$ python3 -q
>>> import numpy as np
>>> import numpy.linalg as la
>>> np.set_printoptions(precision=3, suppress=True, linewidth=120)
>>> def rd(a):
...     return np.round(a, 3) + 0
... 
>>> F = np.load("arr.npy")
>>> print(F)
[[ -2  -2  -2  -2  -2  -2  -2]
 [ -2  -4  -4  -4  -4  -4  -4]
 [ -2  -4  -6  -6  -6  -6  -6]
 [ -2  -4  -6  -8  -8  -8  -8]
 [ -2  -4  -6  -8 -10 -10 -10]
 [ -2  -4  -6  -8 -10 -12 -12]
 [ -2  -4  -6  -8 -10 -12 -14]]
>>> # equal to its transpose
>>> evals, vecs = la.eigh(F)
>>> print(rd(la.eigvalsh(F @ F)))
[   0.273    0.359    0.584    1.247    4.      27.416 2094.121]
>>> print(rd(evals))
[-45.762  -5.236  -2.     -1.117  -0.764  -0.599  -0.523]
>>> print(rd(vecs @ np.diag(evals) @ vecs.T))
[[ -2.  -2.  -2.  -2.  -2.  -2.  -2.]
 [ -2.  -4.  -4.  -4.  -4.  -4.  -4.]
 [ -2.  -4.  -6.  -6.  -6.  -6.  -6.]
 [ -2.  -4.  -6.  -8.  -8.  -8.  -8.]
 [ -2.  -4.  -6.  -8. -10. -10. -10.]
 [ -2.  -4.  -6.  -8. -10. -12. -12.]
 [ -2.  -4.  -6.  -8. -10. -12. -14.]]
>>> print(rd(vecs.T @ vecs))
[[1. 0. 0. 0. 0. 0. 0.]
 [0. 1. 0. 0. 0. 0. 0.]
 [0. 0. 1. 0. 0. 0. 0.]
 [0. 0. 0. 1. 0. 0. 0.]
 [0. 0. 0. 0. 1. 0. 0.]
 [0. 0. 0. 0. 0. 1. 0.]
 [0. 0. 0. 0. 0. 0. 1.]]
>>> print(rd(la.eigvalsh(F + 5 * np.eye(7))))
[-40.762  -0.236   3.      3.883   4.236   4.401   4.477]
>>> rng = np.random.default_rng(32)
>>> labels = rng.permutation(7)
>>> other = F[:, labels] * rng.choice([-1, 1], 7)
>>> print(other)
[[  2  -2  -2   2  -2  -2  -2]
 [  4  -4  -4   4  -2  -4  -4]
 [  6  -4  -6   6  -2  -6  -6]
 [  8  -4  -8   6  -2  -8  -8]
 [ 10  -4 -10   6  -2  -8 -10]
 [ 12  -4 -12   6  -2  -8 -10]
 [ 14  -4 -12   6  -2  -8 -10]]
>>> U, _, Vh = la.svd(F.T @ other)
>>> print(rd(U @ Vh))
[[ 0.  0.  0.  0.  1.  0.  0.]
 [ 0.  1.  0.  0.  0.  0.  0.]
 [ 0.  0.  0. -1.  0.  0.  0.]
 [ 0.  0.  0.  0.  0.  1.  0.]
 [ 0.  0.  0.  0.  0.  0.  1.]
 [ 0.  0.  1.  0.  0.  0.  0.]
 [-1.  0.  0.  0.  0.  0.  0.]]
>>> print(labels)
[6 1 5 2 0 3 4]
>>> r0 = np.array([-2, -1, 0, 2, -2, 0])
>>> r1 = np.array([-4, 1, 2, -2, -4, 2, 4, -2, -1, -5])
>>> m1 = r0[:, None] + r1[None, :]
>>> print(m1)
[[-6 -1  0 -4 -6  0  2 -4 -3 -7]
 [-5  0  1 -3 -5  1  3 -3 -2 -6]
 [-4  1  2 -2 -4  2  4 -2 -1 -5]
 [-2  3  4  0 -2  4  6  0  1 -3]
 [-6 -1  0 -4 -6  0  2 -4 -3 -7]
 [-4  1  2 -2 -4  2  4 -2 -1 -5]]
>>> # looks like rank 2
>>> rank = la.matrix_rank(m1)
>>> print(rank)
2
>>> N = la.svd(m1)[2][rank:].T
>>> print([int(la.matrix_rank(m1[:i])) for i in range(1, len(m1) + 1)])
[1, 2, 2, 2, 2, 2]
